In [1]: import numpy as np

In [2]: np.set_printoptions(precision=2, suppress=True, linewidth=140, floatmode="fixed")

In [3]: arr = np.array([[1, 0, 0], [-1, -1, 0], [-1, 0, -1]])

In [4]: np.linalg.matrix_power(arr - np.diag(np.diag(arr)), 3)
Out[4]: 
array([[0, 0, 0],
       [0, 0, 0],
       [0, 0, 0]])

In [5]: evals, evecs = np.linalg.eig(arr)

In [6]: evals
Out[6]: array([-1.00, -1.00,  1.00])

In [7]: np.prod(evals)
Out[7]: np.float64(1.0)

In [8]: np.sort(np.linalg.eigvals(np.linalg.inv(arr)))
Out[8]: array([-1.00, -1.00,  1.00])

In [9]: np.sort(np.linalg.eigvals(arr @ arr))
Out[9]: array([1.00, 1.00, 1.00])

In [10]: P = np.triu(np.array([[5, 0, 7], [-4, -8, -2], [-2, 1, -7]]), 1) + np.eye(3)

In [11]: B = P @ arr @ np.linalg.inv(P)

In [12]: B
Out[12]: 
array([[-6.00,  0.00, 35.00],
       [ 1.00, -1.00, -7.00],
       [-1.00,  0.00,  6.00]])

In [13]: np.round(np.linalg.det(B), 2)
Out[13]: np.float64(1.0)

In [14]: P @ arr - arr @ P
Out[14]: 
array([[ -7.00,   0.00, -14.00],
       [  2.00,   0.00,   7.00],
       [  0.00,   0.00,   7.00]])

In [15]: rng = np.random.default_rng(40)

In [16]: E = np.eye(4, dtype=int)[rng.permutation(4)]

In [17]: E
Out[17]: 
array([[0, 1, 0, 0],
       [1, 0, 0, 0],
       [0, 0, 0, 1],
       [0, 0, 1, 0]])

In [18]: B = E ** -1
---------------------------------------------------------------------------
ValueError                                Traceback (most recent call last)
Cell In[18], line 1
----> 1 B = E ** -1

ValueError: Integers to negative integer powers are not allowed.

In [19]: B = np.linalg.inv(E)

In [20]: np.round(np.linalg.det(E) * np.linalg.det(B), 2)
Out[20]: np.float64(1.0)

In [21]: np.linalg.det(E) * B
Out[21]: 
array([[0.00, 1.00, 0.00, 0.00],
       [1.00, 0.00, 0.00, 0.00],
       [0.00, 0.00, 0.00, 1.00],
       [0.00, 0.00, 1.00, 0.00]])

In [22]: B
Out[22]: 
array([[0.00, 1.00, 0.00, 0.00],
       [1.00, 0.00, 0.00, 0.00],
       [0.00, 0.00, 0.00, 1.00],
       [0.00, 0.00, 1.00, 0.00]])

In [23]: np.argwhere(np.triu(E))
Out[23]: 
array([[0, 1],
       [2, 3]])

In [24]: E.sum(axis=0)
Out[24]: array([1, 1, 1, 1])

In [25]: Lm = np.diag(E.sum(axis=1)) - E

In [26]: np.linalg.matrix_rank(Lm)
Out[26]: np.int64(2)

In [27]: np.linalg.eigvalsh(Lm)
Out[27]: array([0.00, 0.00, 2.00, 2.00])

In [28]: P = np.triu(np.array([[5, -3, 1, -2], [0, -1, 4, 5], [1, 0, 1, 2], [-3, -1, 5, -3]]), 1) + np.eye(4)

In [29]: B = P @ E @ np.linalg.inv(P)

In [30]: round(float(np.linalg.det(B)), 2)
Out[30]: 1.0

In [31]: np.linalg.matrix_rank(B)
Out[31]: np.int64(4)

In [32]: B
Out[32]: 
array([[ -3.00,  -8.00,  33.00, -31.00],
       [  1.00,   3.00,  -8.00,   7.00],
       [  0.00,   0.00,   2.00,  -3.00],
       [  0.00,   0.00,   1.00,  -2.00]])

In [33]: P @ E - E @ P
Out[33]: 
array([[-3.00,  0.00, -6.00, -4.00],
       [ 0.00,  3.00,  4.00,  6.00],
       [ 0.00,  0.00,  2.00,  0.00],
       [ 0.00,  0.00,  0.00, -2.00]])

In [34]: F = np.load("run12.npy")

In [35]: F
Out[35]: 
array([[ -3,  -9,   9,   6],
       [ -5,  -6,  -9,   9],
       [ 12,   9,  36, -21]])

In [36]: Uu, sv, Vh = np.linalg.svd(F)

In [37]: evecs = Vh[:(sv > 1e-8).sum()]

In [38]: x0 = F[1] + 4 * F[2] + rng.integers(2) * np.eye(4)[1]

In [39]: x0
Out[39]: array([ 43.00,  31.00, 135.00, -75.00])

In [40]: round(np.linalg.norm(x0 - evecs.T @ evecs @ x0), 2)
Out[40]: np.float64(0.73)

In [41]: np.diag(evecs.T @ evecs)
Out[41]: array([0.13, 0.47, 0.94, 0.46])

In [42]: np.linalg.matrix_rank(np.vstack([F, x0]))
Out[42]: np.int64(3)

In [43]: rk = np.linalg.matrix_rank(F)

In [44]: rk
Out[44]: np.int64(2)

In [45]: ns = np.linalg.svd(F)[2][rk:].T

In [46]: ns.shape
Out[46]: (4, 2)

In [47]: B = F[0, 0] * F[1:] - np.outer(F[1:, 0], F[0])

In [48]: B
Out[48]: 
array([[   0,  -27,   72,    3],
       [   0,   81, -216,   -9]])

In [49]: F[:, 0] / F[0, 0]
Out[49]: array([ 1.00,  1.67, -4.00])

In [50]: np.linalg.matrix_rank(B), np.linalg.matrix_rank(F)
Out[50]: (np.int64(1), np.int64(2))

In [51]: ang = np.radians(30)

In [52]: Rm = np.eye(4)

In [53]: Rm[2, 2] = Rm[3, 3] = np.cos(ang)

In [54]: Rm[2, 3], Rm[3, 2] = -np.sin(ang), np.sin(ang)

In [55]: Rm
Out[55]: 
array([[ 1.00,  0.00,  0.00,  0.00],
       [ 0.00,  1.00,  0.00,  0.00],
       [ 0.00,  0.00,  0.87, -0.50],
       [ 0.00,  0.00,  0.50,  0.87]])

In [56]: B = F @ Rm.T

In [57]: np.allclose(F @ F.T, B @ B.T)
Out[57]: True

In [58]: B
Out[58]: 
array([[ -3.00,  -9.00,   4.79,   9.70],
       [ -5.00,  -6.00, -12.29,   3.29],
       [ 12.00,   9.00,  41.68,  -0.19]])

In [59]: np.round(np.linalg.svd(F, compute_uv=False), 2) + 0, np.round(np.linalg.svd(B, compute_uv=False), 2) + 0
Out[59]: (array([46.55, 15.01,  0.00]), array([46.55, 15.01,  0.00]))

In [60]: np.allclose(np.linalg.norm(F, axis=1), np.linalg.norm(B, axis=1))
Out[60]: True

In [61]: np.round(np.linalg.det(Rm), 2), np.round(np.trace(Rm), 2)
Out[61]: (np.float64(1.0), np.float64(3.73))

In [62]: mat = np.array([[-1.1, 0.5, -0.7],
    ...:     [-0.9, -0.2, -0.6],
    ...:     [0.7, -1.1, 1.1],
    ...:     [1.1, 2.3, -1.9],
    ...:     [-1.3, -1.4, 0.1],
    ...:     [-1.0, 1.2, 1.0],
    ...:     [0.1, 0.8, -1.0],
    ...:     [-1.8, -1.3, 0.1],
    ...:     [0.7, 1.7, 1.3],
    ...:     [-1.4, 0.6, -0.4],
    ...:     [-0.8, 1.5, 0.3],
    ...:     [0.3, 1.0, -0.2]])

In [63]: mat[:, 1] = 5 * mat[:, 2] + 0.02 * rng.normal(size=12)

In [64]: mat
Out[64]: 
array([[-1.10, -3.52, -0.70],
       [-0.90, -2.98, -0.60],
       [ 0.70,  5.48,  1.10],
       [ 1.10, -9.52, -1.90],
       [-1.30,  0.49,  0.10],
       [-1.00,  5.03,  1.00],
       [ 0.10, -5.02, -1.00],
       [-1.80,  0.49,  0.10],
       [ 0.70,  6.50,  1.30],
       [-1.40, -2.00, -0.40],
       [-0.80,  1.51,  0.30],
       [ 0.30, -1.01, -0.20]])

In [65]: Uu, sv, Vh = np.linalg.svd(F)

In [66]: np.argmax(sv[:-1] / (sv[1:] + 1e-6)) + 1
Out[66]: np.int64(2)

In [67]: sv.round(2) + 0
Out[67]: array([46.55, 15.01,  0.00])

In [68]: B = Uu[:, :2] @ np.diag(sv[:2]) @ Vh[:2]

In [69]: np.linalg.matrix_rank(F, rtol=0.05)
Out[69]: np.int64(2)

In [70]: B = F / np.sqrt((F ** 2).mean(axis=1, keepdims=True))

In [71]: np.linalg.matrix_rank(F - F.mean(axis=1, keepdims=True))
Out[71]: np.int64(2)

In [72]: np.linalg.matrix_rank(B) == np.linalg.matrix_rank(F)
Out[72]: np.True_

In [73]: B = arr + rng.integers(-2, 3, (3, 1)) @ rng.integers(-2, 3, (1, 3))

In [74]: B
Out[74]: 
array([[-1, -4,  2],
       [ 0,  1, -1],
       [-2, -2,  0]])

In [75]: np.round(np.linalg.svd(B - arr, compute_uv=False), 2) + 0
Out[75]: array([6.00, 0.00, 0.00])

In [76]: feats = np.load("case16.npy")

In [77]: feats
Out[77]: 
array([[ 1, -2,  4, -8],
       [ 1, -1,  1, -1],
       [ 1,  0,  0,  0]])

In [78]: x0 = np.array([0, 1, 0, 2])

In [79]: np.linalg.norm(feats @ x0) <= np.linalg.norm(feats, 2) * np.linalg.norm(x0) + 1e-9
Out[79]: np.True_

In [80]: feats @ (2 * x0)
Out[80]: array([-36,  -6,   0])

In [81]: np.einsum("ij,j->i", feats, x0)
Out[81]: array([-18,  -3,   0])

In [82]: feats @ np.eye(4)[1]
Out[82]: array([-2.00, -1.00,  0.00])

In [83]: feats @ np.ones(4)
Out[83]: array([-5.00,  0.00,  1.00])

In [84]: feats @ x0
Out[84]: array([-18,  -3,   0])

In [85]: np.sign((feats @ x0).round(6))
Out[85]: array([-1, -1,  0])

In [86]: T = np.stack([feats, -2 * feats, feats[::-1]])

In [87]: np.linalg.norm(T, axis=(1, 2))
Out[87]: array([ 9.49, 18.97,  9.49])

In [88]: np.einsum("bij,cij->bc", T, T)
Out[88]: 
array([[  90, -180,    6],
       [-180,  360,  -12],
       [   6,  -12,   90]])

In [89]: np.linalg.matrix_rank(T.reshape(3, -1))
Out[89]: np.int64(2)

In [90]: T.shape
Out[90]: (3, 3, 4)

In [91]: (T @ feats.T).shape
Out[91]: (3, 3, 3)

In [92]: G = feats.T @ feats

In [93]: np.round(np.linalg.eigvalsh(G)[::-1], 2) + 0
Out[93]: array([87.70,  1.97,  0.32,  0.00])

In [94]: (feats @ feats.T).shape
Out[94]: (3, 3)

In [95]: np.allclose(G, G.T)
Out[95]: True

In [96]: np.linalg.matrix_rank(G)
Out[96]: np.int64(3)

In [97]: B = feats + rng.integers(-2, 3, (3, 1)) @ rng.integers(-2, 3, (1, 4))

In [98]: B
Out[98]: 
array([[ 5, -6,  8, -8],
       [-1,  1, -1, -1],
       [ 5, -4,  4,  0]])

In [99]: np.linalg.matrix_rank(B - feats, tol=1e-8)
Out[99]: np.int64(1)

In [100]: np.abs(B - feats).sum(axis=1)
Out[100]: array([12,  6, 12])

In [101]: feats.reshape(-1, 2)
Out[101]: 
array([[ 1, -2],
       [ 4, -8],
       [ 1, -1],
       [ 1, -1],
       [ 1,  0],
       [ 0,  0]])

In [102]: feats.reshape(2, -1)
Out[102]: 
array([[ 1, -2,  4, -8,  1, -1],
       [ 1, -1,  1,  0,  0,  0]])

In [103]: feats.ravel(order="F")
Out[103]: array([ 1,  1,  1, -2, -1,  0,  4,  1,  0, -8, -1,  0])

In [104]: T = feats.reshape(3, 2, -1)

In [105]: np.einsum("ihd,ihd->ih", T, T)
Out[105]: 
array([[ 5, 80],
       [ 2,  2],
       [ 1,  0]])

In [106]: np.einsum("ihd,jhd->hij", T, T).shape
Out[106]: (2, 3, 3)

In [107]: T.shape
Out[107]: (3, 2, 2)

In [108]: np.swapaxes(T, 1, 2)[0]
Out[108]: 
array([[ 1,  4],
       [-2, -8]])

In [109]: T.sum(axis=1)
Out[109]: 
array([[  5, -10],
       [  2,  -2],
       [  1,   0]])

In [110]: T.transpose(1, 0, 2)
Out[110]: 
array([[[ 1, -2],
        [ 1, -1],
        [ 1,  0]],

       [[ 4, -8],
        [ 1, -1],
        [ 0,  0]]])

In [111]: T[:, 0]
Out[111]: 
array([[ 1, -2],
       [ 1, -1],
       [ 1,  0]])

In [112]: K = np.diag(np.array([5, 4, -3, -4])) + -1 * np.eye(4, k=1) + -1 * np.eye(4, k=-1)

In [113]: K
Out[113]: 
array([[ 5.00, -1.00,  0.00,  0.00],
       [-1.00,  4.00, -1.00,  0.00],
       [ 0.00, -1.00, -3.00, -1.00],
       [ 0.00,  0.00, -1.00, -4.00]])

In [114]: evals, evecs = np.linalg.eigh(K)

In [115]: np.round(evecs @ np.diag(evals) @ evecs.T, 2) + 0
Out[115]: 
array([[ 5.00, -1.00,  0.00,  0.00],
       [-1.00,  4.00, -1.00,  0.00],
       [ 0.00, -1.00, -3.00, -1.00],
       [ 0.00,  0.00, -1.00, -4.00]])

In [116]: np.round(evecs.T @ evecs, 2) + 0
Out[116]: 
array([[1.00, 0.00, 0.00, 0.00],
       [0.00, 1.00, 0.00, 0.00],
       [0.00, 0.00, 1.00, 0.00],
       [0.00, 0.00, 0.00, 1.00]])

In [117]: (evals > 1e-8).sum(), (evals < -1e-8).sum()
Out[117]: (np.int64(2), np.int64(2))

In [118]: np.abs(evecs[:, -1]).round(6).argmax()
Out[118]: np.int64(0)

In [119]: np.abs(evecs[:, -1])
Out[119]: array([0.84, 0.54, 0.06, 0.01])

In [120]: np.linalg.svd(K, compute_uv=False)
Out[120]: array([5.65, 4.65, 3.49, 2.49])
